% ipython --no-banner

In [1]: import numpy as np

In [2]: import numpy.linalg as la

In [3]: np.set_printoptions(suppress=True, linewidth=140)

In [4]: tidy = lambda a: np.round(a, 2) + 0

In [5]: W0 = np.load("a.npy")

In [6]: W0
Out[6]: 
array([[ 0,  0,  0],
       [ 1, -5, -2],
       [-4, -3,  1],
       [ 0,  0,  0],
       [ 0,  0,  0],
       [-5,  2,  3],
       [-5,  2,  3],
       [ 1, -4,  1],
       [ 0,  0,  0],
       [ 0,  0,  0],
       [ 0,  0,  0]])

In [7]: # rows 0 and 3 are equal

In [8]: P = W0 @ la.solve(W0.T @ W0, W0.T)

In [9]: np.allclose(P @ P, P)
Out[9]: True

In [10]: tidy(np.diag(P))
Out[10]: array([0. , 0.6, 0.6, 0. , 0. , 0.4, 0.4, 1. , 0. , 0. , 0. ])

In [11]: M2 = np.c_[W0[:, :1] @ np.array([[3]]), np.array([3, 2, 3, 1, 1, 2, 2, 0, 0, 1, 1])]

In [12]: M2
Out[12]: 
array([[  0,   3],
       [  3,   2],
       [-12,   3],
       [  0,   1],
       [  0,   1],
       [-15,   2],
       [-15,   2],
       [  3,   0],
       [  0,   0],
       [  0,   1],
       [  0,   1]])

In [13]: la.matrix_rank(np.c_[W0, M2])
Out[13]: np.int64(4)

In [14]: la.matrix_rank(M2)
Out[14]: np.int64(2)

In [15]: tidy(la.norm(la.qr(W0)[0].T @ M2, axis=0) ** 2 / ((M2 ** 2).sum(axis=0) + 1e-12))
Out[15]: array([1.  , 0.61])

In [16]: tidy(la.lstsq(W0, M2[:, 0])[0])
Out[16]: array([3., 0., 0.])

In [17]: tidy(la.norm(M2 - W0 @ la.lstsq(W0, M2)[0], axis=0))
Out[17]: array([0.  , 3.66])

In [18]: rng = np.random.default_rng(2004)

In [19]: idx = rng.permutation(3)

In [20]: M2 = W0[:, idx] * rng.choice([-1, 1], 3)

In [21]: M2
Out[21]: 
array([[ 0,  0,  0],
       [ 2, -1, -5],
       [-1,  4, -3],
       [ 0,  0,  0],
       [ 0,  0,  0],
       [-3,  5,  2],
       [-3,  5,  2],
       [-1, -1, -4],
       [ 0,  0,  0],
       [ 0,  0,  0],
       [ 0,  0,  0]])

In [22]: Uu, _, VT = la.svd(W0.T @ M2)

In [23]: tidy(Uu @ VT)
Out[23]: 
array([[ 0., -1.,  0.],
       [ 0.,  0.,  1.],
       [-1.,  0.,  0.]])

In [24]: idx
Out[24]: array([2, 0, 1])

In [25]: tidy(la.lstsq(W0, M2)[0])
Out[25]: 
array([[ 0., -1.,  0.],
       [ 0.,  0.,  1.],
       [-1.,  0.,  0.]])

In [26]: idx = M2[:, 1] > np.median(M2[:, 1])

In [27]: r0 = M2[idx].mean(axis=0) - M2[~idx].mean(axis=0)

In [28]: idx.astype(int)
Out[28]: array([0, 0, 1, 0, 0, 1, 1, 0, 0, 0, 0])

In [29]: (((M2 - M2.mean(axis=0)) @ r0 > 0) == idx).mean()
Out[29]: np.float64(1.0)

In [30]: np.argsort(-np.abs(r0).round(6), kind="stable")
Out[30]: array([1, 0, 2])

In [31]: ((M2 - M2.mean(axis=0)) @ r0 > 0).astype(int)
Out[31]: array([0, 0, 1, 0, 0, 1, 1, 0, 0, 0, 0])

In [32]: cen = W0 - W0.mean(axis=0)

In [33]: V = la.svd(cen)[2][:2]

In [34]: M2 = cen - cen @ V.T @ V

In [35]: tidy(np.diag(V.T @ V))
Out[35]: array([0.81, 0.98, 0.21])

In [36]: W2 = np.array([[1, -2, -1], [-2, 1, -2], [-2, -1, 1]])

In [37]: E = np.repeat(W2, 18 // 3, axis=0)

In [38]: E = E + 0.3 * rng.normal(size=E.shape)

In [39]: tidy(E)
Out[39]: 
array([[ 1.11, -2.17, -1.34],
       [ 1.47, -1.95, -0.92],
       [ 0.81, -1.37, -0.66],
       [ 1.01, -2.18, -0.36],
       [ 0.74, -2.11, -0.56],
       [ 1.15, -1.85, -0.77],
       [-1.79,  0.97, -1.49],
       [-2.09,  1.22, -2.1 ],
       [-2.12,  0.6 , -2.4 ],
       [-2.15,  1.12, -2.33],
       [-2.33,  0.99, -1.87],
       [-2.01,  0.6 , -2.21],
       [-1.81, -1.55,  0.87],
       [-2.47, -1.39,  1.09],
       [-2.16, -0.43,  1.11],
       [-1.67, -1.24,  0.52],
       [-1.96, -1.2 ,  1.63],
       [-1.98, -1.22,  0.91]])

In [40]: C2 = np.cov(E, rowvar=False)

In [41]: tidy(np.corrcoef(E.T))
Out[41]: 
array([[ 1.  , -0.7 , -0.08],
       [-0.7 ,  1.  , -0.59],
       [-0.08, -0.59,  1.  ]])

In [42]: tidy(C2)
Out[42]: 
array([[ 2.31, -1.36, -0.16],
       [-1.36,  1.63, -1.01],
       [-0.16, -1.01,  1.8 ]])

In [43]: tidy(la.eigvalsh(C2)[::-1])
Out[43]: array([3.55, 2.12, 0.08])

In [44]: K = np.load("mat.npy")

In [45]: K
Out[45]: 
array([[-3, -2, -1],
       [ 0,  1,  2]])

In [46]: M2 = np.array([[-5, -3], [-1, 5], [0, 3]])

In [47]: la.matrix_rank(np.vstack([K, M2.T]))
Out[47]: np.int64(3)

In [48]: M2.T @ K.T
Out[48]: 
array([[17, -1],
       [-4, 11]])

In [49]: np.vstack([K, M2.T]).shape
Out[49]: (4, 3)

In [50]: K @ M2
Out[50]: 
array([[17, -4],
       [-1, 11]])

In [51]: np.einsum("ij,ij->i", K, K)
Out[51]: array([14,  5])

In [52]: tidy(la.norm(K[0] - K[1]))
Out[52]: np.float64(5.2)

In [53]: tidy(la.norm(K) ** 2 / la.norm(K, 2) ** 2)
Out[53]: np.float64(1.22)

In [54]: tidy(la.norm(K[0], 1)), tidy(la.norm(K[0], np.inf))
Out[54]: (np.float64(6.0), np.float64(3.0))

In [55]: la.norm(K, axis=1).argmax()
Out[55]: np.int64(0)

In [56]: tidy(la.norm(K, axis=0))
Out[56]: array([3.  , 2.24, 2.24])

In [57]: t = np.radians(15)

In [58]: R = np.eye(3)

In [59]: R[2, 2] = R[0, 0] = np.cos(t)

In [60]: R[2, 0], R[0, 2] = -np.sin(t), np.sin(t)

In [61]: tidy(R)
Out[61]: 
array([[ 0.97,  0.  ,  0.26],
       [ 0.  ,  1.  ,  0.  ],
       [-0.26,  0.  ,  0.97]])

In [62]: M2 = K @ R.T

In [63]: tidy(np.abs(M2 - K).max(axis=0))
Out[63]: array([0.52, 0.  , 0.81])

In [64]: tidy(la.det(R)), tidy(np.trace(R))
Out[64]: (np.float64(1.0), np.float64(2.93))

In [65]: tidy(la.svd(K, compute_uv=False)), tidy(la.svd(M2, compute_uv=False))
Out[65]: (array([3.94, 1.87]), array([3.94, 1.87]))

In [66]: np.allclose(K @ K.T, M2 @ M2.T)
Out[66]: True

In [67]: M2 = K + rng.integers(-2, 3, (2, 1)) @ rng.integers(-2, 3, (1, 3))

In [68]: M2
Out[68]: 
array([[-1,  2, -5],
       [ 1,  3,  0]])

In [69]: np.abs(M2 - K).sum(axis=1)
Out[69]: array([10,  5])

In [70]: np.abs(M2).max()
Out[70]: np.int64(5)

In [71]: la.matrix_rank(M2)
Out[71]: np.int64(2)

In [72]: M2.mean(axis=0)
Out[72]: array([ 0. ,  2.5, -2.5])

In [73]: M2.sum(axis=1)
Out[73]: array([-4,  4])

In [74]: np.diff(M2, axis=0)
Out[74]: array([[2, 1, 5]])

In [75]: tidy(la.svd(M2, compute_uv=False))
Out[75]: array([5.58, 2.97])

In [76]: M2 - M2[0]
Out[76]: 
array([[0, 0, 0],
       [2, 1, 5]])

In [77]: M2.shape
Out[77]: (2, 3)

In [78]: q, _ = la.qr(np.array([[-1.7, 0.5, -1.6], [-0.2, 2.1, -0.3], [-0.6, -1.4, 0.1]]))

In [79]: F = q[:, :3]

In [80]: tidy(F)
Out[80]: 
array([[-0.94, -0.11, -0.33],
       [-0.11, -0.81,  0.58],
       [-0.33,  0.58,  0.75]])

In [81]: vec = np.array([-3, 3, 3])

In [82]: 3 - la.matrix_rank(F - np.eye(3), tol=1e-8)
Out[82]: np.int64(1)

In [83]: [p for p in range(1, 25) if np.allclose(la.matrix_power(F, p), np.eye(3))]
Out[83]: []

In [84]: tidy(la.det(F))
Out[84]: np.float64(1.0)

In [85]: tidy(la.inv(F))
Out[85]: 
array([[-0.94, -0.11, -0.33],
       [-0.11, -0.81,  0.58],
       [-0.33,  0.58,  0.75]])

In [86]: tidy(la.norm(vec)), tidy(la.norm(F @ vec))
Out[86]: (np.float64(5.2), np.float64(5.2))

In [87]: data = np.load("out18.npy")

In [88]: data
Out[88]: 
array([[2., 1., 0., 0.],
       [0., 2., 1., 0.],
       [0., 0., 2., 1.],
       [0., 0., 0., 2.]])

In [89]: # triangular, det is the product of the diagonal

In [90]: evals, V = la.eig(data)

In [91]: np.prod(evals)
Out[91]: np.float64(16.0)

In [92]: tidy(np.sort(la.eigvals(data @ data)))
Out[92]: array([4., 4., 4., 4.])

In [93]: tidy(np.sort(la.eigvals(data.T)))
Out[93]: array([2., 2., 2., 2.])

In [94]: K.sum(axis=0)
Out[94]: array([-3, -1,  1])

In [95]: K.shape
Out[95]: (2, 3)

In [96]: tidy(la.norm(K))
Out[96]: np.float64(4.36)

In [97]: np.unravel_index(np.abs(K).argmax(), K.shape)
Out[97]: (np.int64(0), np.int64(0))

In [98]: la.matrix_rank(K)
Out[98]: np.int64(2)

In [99]: np.diff(K, axis=0)
Out[99]: array([[3, 3, 3]])

In [100]: tidy(la.det(F[::-1]))
Out[100]: np.float64(-1.0)

In [101]: tidy(la.eigvals(F))
Out[101]: array([ 1.+0.j, -1.+0.j, -1.+0.j])

In [102]: M = np.load("test5.npy")

In [103]: M
Out[103]: 
array([[ 8., -6.,  4.],
       [-6., 13., -6.],
       [ 4., -6.,  8.]])

In [104]: L = la.cholesky(M)

In [105]: tidy(np.diag(L) ** 2)
Out[105]: array([8.  , 8.5 , 4.94])

In [106]: la.eigvalsh(M).min() > 0
Out[106]: np.True_

In [107]: tidy(M / np.sqrt(np.outer(np.diag(M), np.diag(M))))
Out[107]: 
array([[ 1.  , -0.59,  0.5 ],
       [-0.59,  1.  , -0.59],
       [ 0.5 , -0.59,  1.  ]])

In [108]: tidy(L)
Out[108]: 
array([[ 2.83,  0.  ,  0.  ],
       [-2.12,  2.92,  0.  ],
       [ 1.41, -1.03,  2.22]])

In [109]: M2 = M / np.sqrt((M ** 2).mean(axis=1, keepdims=True))

In [110]: tidy(la.norm(M2, axis=1))
Out[110]: array([1.73, 1.73, 1.73])

In [111]: tidy(M2[1])
Out[111]: array([-0.67,  1.45, -0.67])

In [112]: la.matrix_rank(M2) == la.matrix_rank(M)
Out[112]: np.True_

In [113]: X = np.loadtxt("layer15.csv", delimiter=",")

In [114]: X
Out[114]: 
array([[0., 0., 0.],
       [3., 0., 0.],
       [0., 0., 3.]])

In [115]: X @ X.T
Out[115]: 
array([[0., 0., 0.],
       [0., 9., 0.],
       [0., 0., 9.]])

In [116]: X.T @ X
Out[116]: 
array([[9., 0., 0.],
       [0., 0., 0.],
       [0., 0., 9.]])

In [117]: tidy(la.svd(X, compute_uv=False))
Out[117]: array([3., 3., 0.])

In [118]: tidy(la.pinv(X))
Out[118]: 
array([[0.  , 0.33, 0.  ],
       [0.  , 0.  , 0.  ],
       [0.  , 0.  , 0.33]])

In [119]: J = np.load("dump.npy")

In [120]: J
Out[120]: 
array([[ 0, -1, -2,  0],
       [ 0,  0,  2,  1],
       [ 0,  0,  0,  0],
       [ 0,  0,  0,  0]])

In [121]: vec = np.array([0, 3, 3, 0])

In [122]: np.sign((J @ vec).round(6))
Out[122]: array([-1,  1,  0,  0])

In [123]: np.einsum("ij,j->i", J, vec)
Out[123]: array([-9,  6,  0,  0])

In [124]: J @ vec
Out[124]: array([-9,  6,  0,  0])

In [125]: J * vec
Out[125]: 
array([[ 0, -3, -6,  0],
       [ 0,  0,  6,  0],
       [ 0,  0,  0,  0],
       [ 0,  0,  0,  0]])

In [126]: Uu, sigma, VT = la.svd(J)

In [127]: V = VT[:(sigma > 1e-8).sum()]

In [128]: vec = J[1] + 4 * J[2] + rng.integers(2) * np.eye(4)[0]

In [129]: vec
Out[129]: array([1., 0., 2., 1.])

In [130]: tidy(la.norm(vec - V.T @ V @ vec))
Out[130]: np.float64(1.0)

In [131]: la.matrix_rank(np.vstack([J, vec]))
Out[131]: np.int64(3)
